$ python -q
>>> import numpy as np
>>> np.set_printoptions(precision=2, suppress=True, linewidth=140)
>>> rd = lambda a: np.round(a, 2) + 0
>>> theta = np.deg2rad(60)
>>> M = np.eye(7)
>>> M[np.ix_([2, 0], [2, 0])] = [[np.cos(theta), -np.sin(theta)], [np.sin(theta), np.cos(theta)]]
>>> print(rd(M))
[[ 0.5   0.    0.87  0.    0.    0.    0.  ]
 [ 0.    1.    0.    0.    0.    0.    0.  ]
 [-0.87  0.    0.5   0.    0.    0.    0.  ]
 [ 0.    0.    0.    1.    0.    0.    0.  ]
 [ 0.    0.    0.    0.    1.    0.    0.  ]
 [ 0.    0.    0.    0.    0.    1.    0.  ]
 [ 0.    0.    0.    0.    0.    0.    1.  ]]
>>> # keeps lengths
>>> Uu, sigma = np.linalg.svd(M)
Traceback (most recent call last):
  File "<python-input-8>", line 1, in <module>
    Uu, sigma = np.linalg.svd(M)
    ^^^^^^^^^
ValueError: too many values to unpack (expected 2)
>>> Uu, sigma, Vh = np.linalg.svd(M, full_matrices=False)
>>> rd(np.sqrt((sigma ** 2).sum())), rd(np.linalg.norm(M))
(np.float64(2.65), np.float64(2.65))
>>> rd(sigma / sigma[0])
array([1., 1., 1., 1., 1., 1., 1.])
>>> rd(Uu.T @ M @ Vh.T)
array([[1., 0., 0., 0., 0., 0., 0.],
       [0., 1., 0., 0., 0., 0., 0.],
       [0., 0., 1., 0., 0., 0., 0.],
       [0., 0., 0., 1., 0., 0., 0.],
       [0., 0., 0., 0., 1., 0., 0.],
       [0., 0., 0., 0., 0., 1., 0.],
       [0., 0., 0., 0., 0., 0., 1.]])
>>> rd(np.cumsum(sigma ** 2) / np.sum(sigma ** 2))
array([0.14, 0.29, 0.43, 0.57, 0.71, 0.86, 1.  ])
>>> Uu.shape, sigma.shape, Vh.shape
((7, 7), (7,), (7, 7))
>>> feats = np.load("dump.npy")
>>> print(feats)
[[  1  -4  16 -64]
 [  1  -3   9 -27]
 [  1  -2   4  -8]
 [  1  -1   1  -1]
 [  1   0   0   0]]
>>> # column 3 dominates
>>> vec = np.array([2, 3, 2, 1])
>>> y = feats @ vec
>>> print(y)
[-42 -16  -4   0   2]
>>> rd(np.linalg.solve(feats.T @ feats, feats.T @ y))
array([2., 3., 2., 1.])
>>> rd(np.linalg.lstsq(feats, y)[0])
array([2., 3., 2., 1.])
>>> rd(np.linalg.pinv(feats) @ feats)
array([[1., 0., 0., 0.],
       [0., 1., 0., 0.],
       [0., 0., 1., 0.],
       [0., 0., 0., 1.]])
>>> rng = np.random.default_rng(303)
>>> y = y + 0.1 * rng.normal(size=5)
>>> print(rd(y))
[-42.08 -16.04  -4.09   0.02   1.93]
>>> beta, *_ = np.linalg.lstsq(feats, y)
>>> rd(np.linalg.norm(y - feats @ beta))
np.float64(0.07)
>>> [round(float(np.linalg.norm(np.linalg.solve(feats.T @ feats + lam * np.eye(4), feats.T @ y))), 2) for lam in (0, 1, 10, 100)]
[4.1, 1.16, 0.76, 0.62]
>>> rd(beta)
array([1.94, 2.89, 1.93, 0.99])
>>> proj = feats @ np.linalg.solve(feats.T @ feats, feats.T)
>>> print(rd(proj @ feats[:, 3]))
[-64. -27.  -8.  -1.   0.]
>>> print(rd(np.linalg.eigvalsh(proj)))
[0. 1. 1. 1. 1.]
>>> Uu, sigma, Vh = np.linalg.svd(feats)
>>> print(rd(sigma))
[72.55  3.67  1.14  0.33]
>>> other = Uu[:, :1] @ np.diag(sigma[:1]) @ Vh[:1]
>>> rd(np.abs(feats - other).max())
np.float64(1.72)
>>> np.linalg.matrix_rank(feats, rtol=0.05)
np.int64(2)
>>> rd(np.linalg.norm(feats - other, 2)), rd(sigma[1])
(np.float64(3.67), np.float64(3.67))
>>> K = np.load("x.npy")
>>> K
array([[ 0.3,  1. ,  1. ,  2. , -1. ],
       [ 2. , -1.7,  1. ,  0. ,  2. ],
       [ 2. ,  1. ,  0.3,  2. ,  1. ],
       [ 0. ,  0. , -2. ,  0.3,  1. ],
       [ 0. ,  1. ,  1. ,  2. , -0.7]])
>>> G = K.T @ K
>>> rd(np.linalg.eigvalsh(G)[::-1])
array([19.02, 15.04,  5.98,  0.55,  0.07])
>>> rd(np.linalg.svd(K, compute_uv=False) ** 2)
array([19.02, 15.04,  5.98,  0.55,  0.07])
>>> np.diag(G)
array([ 8.09,  5.89,  7.09, 12.09,  7.49])
>>> np.allclose(G, G.T)
True
>>> rd(G)
array([[ 8.09, -1.1 ,  2.9 ,  4.6 ,  5.7 ],
       [-1.1 ,  5.89,  0.6 ,  6.  , -4.1 ],
       [ 2.9 ,  0.6 ,  7.09,  4.  , -1.4 ],
       [ 4.6 ,  6.  ,  4.  , 12.09, -1.1 ],
       [ 5.7 , -4.1 , -1.4 , -1.1 ,  7.49]])
>>> vec = np.array([3, 1, 2, 0, 0])
>>> h = np.maximum(K @ vec, 0)
>>> np.maximum(K @ (3 * vec), 0)
array([11.7, 18.9, 22.8,  0. ,  9. ])
>>> np.maximum(K @ vec, 0) - np.maximum(-K @ vec, 0)
array([ 3.9,  6.3,  7.6, -4. ,  3. ])
>>> (K + K.T) / 2
array([[ 0.3,  1.5,  1.5,  1. , -0.5],
       [ 1.5, -1.7,  1. ,  0. ,  1.5],
       [ 1.5,  1. ,  0.3,  0. ,  1. ],
       [ 1. ,  0. ,  0. ,  0.3,  1.5],
       [-0.5,  1.5,  1. ,  1.5, -0.7]])
>>> print(rd(np.linalg.det(K)))
7.91
>>> print(rd(np.trace(K)))
-1.5
>>> rd(np.abs(np.linalg.eigvals(K)).max())
np.float64(3.52)
>>> np.diff(K, axis=0)
array([[ 1.7, -2.7,  0. , -2. ,  3. ],
       [ 0. ,  2.7, -0.7,  2. , -1. ],
       [-2. , -1. , -2.3, -1.7,  0. ],
       [ 0. ,  1. ,  3. ,  1.7, -1.7]])
>>> K.shape
(5, 5)
>>> print(K.sum(axis=1))
[ 3.3  3.3  6.3 -0.7  3.3]
>>> rd(K - K[0])
array([[ 0. ,  0. ,  0. ,  0. ,  0. ],
       [ 1.7, -2.7,  0. , -2. ,  3. ],
       [ 1.7,  0. , -0.7,  0. ,  2. ],
       [-0.3, -1. , -3. , -1.7,  2. ],
       [-0.3,  0. ,  0. ,  0. ,  0.3]])
>>> rd(K.mean(axis=0))
array([0.86, 0.26, 0.26, 1.26, 0.46])
>>> print(np.abs(K).max())
2.0
>>> print(np.count_nonzero(K))
21
>>> rd(K.sum(axis=0))
array([4.3, 1.3, 1.3, 6.3, 2.3])
>>> np.unravel_index(np.abs(K).argmax(), K.shape)
(np.int64(0), np.int64(3))
>>> A = np.load("block3.npy")
>>> A
array([[ 2,  0,  0,  0],
       [ 0,  2,  0,  0],
       [ 0,  0, -1,  0],
       [ 0,  0,  0,  1]])
>>> rd(np.sort(np.linalg.eigvals(A)))
array([-1.,  1.,  2.,  2.])
>>> A @ A
array([[4, 0, 0, 0],
       [0, 4, 0, 0],
       [0, 0, 1, 0],
       [0, 0, 0, 1]])
>>> np.flatnonzero(np.linalg.matrix_power((A != 0) + (A.T != 0) + np.eye(4), 4)[3])
array([3])
>>> A @ A.T
array([[4, 0, 0, 0],
       [0, 4, 0, 0],
       [0, 0, 1, 0],
       [0, 0, 0, 1]])
>>> rd(np.linalg.pinv(A))
array([[ 0.5,  0. ,  0. ,  0. ],
       [ 0. ,  0.5,  0. ,  0. ],
       [ 0. ,  0. , -1. ,  0. ],
       [ 0. ,  0. ,  0. ,  1. ]])
>>> A.T @ A
array([[4, 0, 0, 0],
       [0, 4, 0, 0],
       [0, 0, 1, 0],
       [0, 0, 0, 1]])
>>> rd(np.linalg.norm(A, axis=0))
array([2., 2., 1., 1.])
>>> print(A[:, 2] @ A[:, 3])
0
>>> u = np.array([-7, -1, 2])
>>> np.correlate(A[3], A[2], "full")
array([ 0,  0,  0,  0, -1,  0,  0])
>>> np.array([np.convolve(row, u, "same") for row in A])
array([[ -2,   4,   0,   0],
       [-14,  -2,   4,   0],
       [  0,   7,   1,  -2],
       [  0,   0,  -7,  -1]])
>>> vec = np.array([3, 3, 2, 3])
>>> y = A @ vec
>>> y
array([ 6,  6, -2,  3])
>>> rd(np.linalg.solve(A.T, A[0]))
array([1., 0., 0., 0.])
>>> print(rd(np.linalg.solve(A, y)))
[3. 3. 2. 3.]
>>> rd(np.linalg.solve(A, -2 * y))
array([-6., -6., -4., -6.])
>>> rd(np.linalg.solve(A, y + A[:, 2]))
array([3., 3., 3., 3.])
>>> F = np.load("data.npy")
>>> F
array([[-1,  0,  0,  0,  0,  0,  0,  0],
       [ 0,  0,  0, -2,  0,  0,  0,  0],
       [ 0,  0,  0,  0,  0, -2,  0,  0],
       [ 0,  0,  0,  0,  0,  0, -1,  0],
       [ 0, -2,  0,  0,  0,  0,  0,  0],
       [ 0,  0,  0,  0,  1,  0,  0,  0],
       [ 0,  0,  0,  0,  0,  0,  0,  0],
       [ 0,  0, -2,  0,  0,  0,  0,  0]])
>>> Uu, sigma, Vh = np.linalg.svd(F)
>>> V = Vh[:(sigma > 1e-8).sum()]
>>> vec = F[4] + 4 * F[5] + rng.integers(2) * np.eye(8)[1]
>>> vec
array([ 0., -1.,  0.,  0.,  4.,  0.,  0.,  0.])
>>> print(rd(np.linalg.norm(vec - V.T @ V @ vec)))
0.0
>>> print(V.T @ V)
[[1. 0. 0. 0. 0. 0. 0. 0.]
 [0. 1. 0. 0. 0. 0. 0. 0.]
 [0. 0. 1. 0. 0. 0. 0. 0.]
 [0. 0. 0. 1. 0. 0. 0. 0.]
 [0. 0. 0. 0. 1. 0. 0. 0.]
 [0. 0. 0. 0. 0. 1. 0. 0.]
 [0. 0. 0. 0. 0. 0. 1. 0.]
 [0. 0. 0. 0. 0. 0. 0. 0.]]
>>> data = np.load("mat.npy")
>>> data
array([[  4,  -3,   2,   4,  -7,  -3,  -2,  -2],
       [ -3,   2,   2,  -4,  -1,  -4,  -3,  -4],
       [  2,   2,  -6,   2,   8,   0,  -1,  -4],
       [  4,  -4,   2,  -8,   6,  -7,   0,   5],
       [ -7,  -1,   8,   6,  10,  -2,   0,  -9],
       [ -3,  -4,   0,  -7,  -2, -10,   1,   0],
       [ -2,  -3,  -1,   0,   0,   1,  -4,  -7],
       [ -2,  -4,  -4,   5,  -9,   0,  -7,  -2]])
>>> ev, V = np.linalg.eigh(data)
>>> vec = np.array([0, 0, 3, 1, 2, 1, 3, 2])
>>> np.abs(data).sum(axis=1).max(), rd(np.abs(ev).max())
(np.int64(43), np.float64(20.2))
>>> vec @ data @ vec
np.int64(-162)
>>> (np.sign(V[:, -1].round(6)) == np.sign(V[0, -1].round(6))).astype(int)
array([1, 0, 0, 0, 0, 1, 0, 1])
>>> rd(vec @ data @ vec / (vec @ vec)), rd(ev[0]), rd(ev[-1])
(np.float64(-5.79), np.float64(-19.69), np.float64(20.2))
>>> print(rd(np.linalg.eigvalsh(data[1:, 1:])))
[-19.21 -14.    -9.68  -4.71   3.66   6.77  19.18]
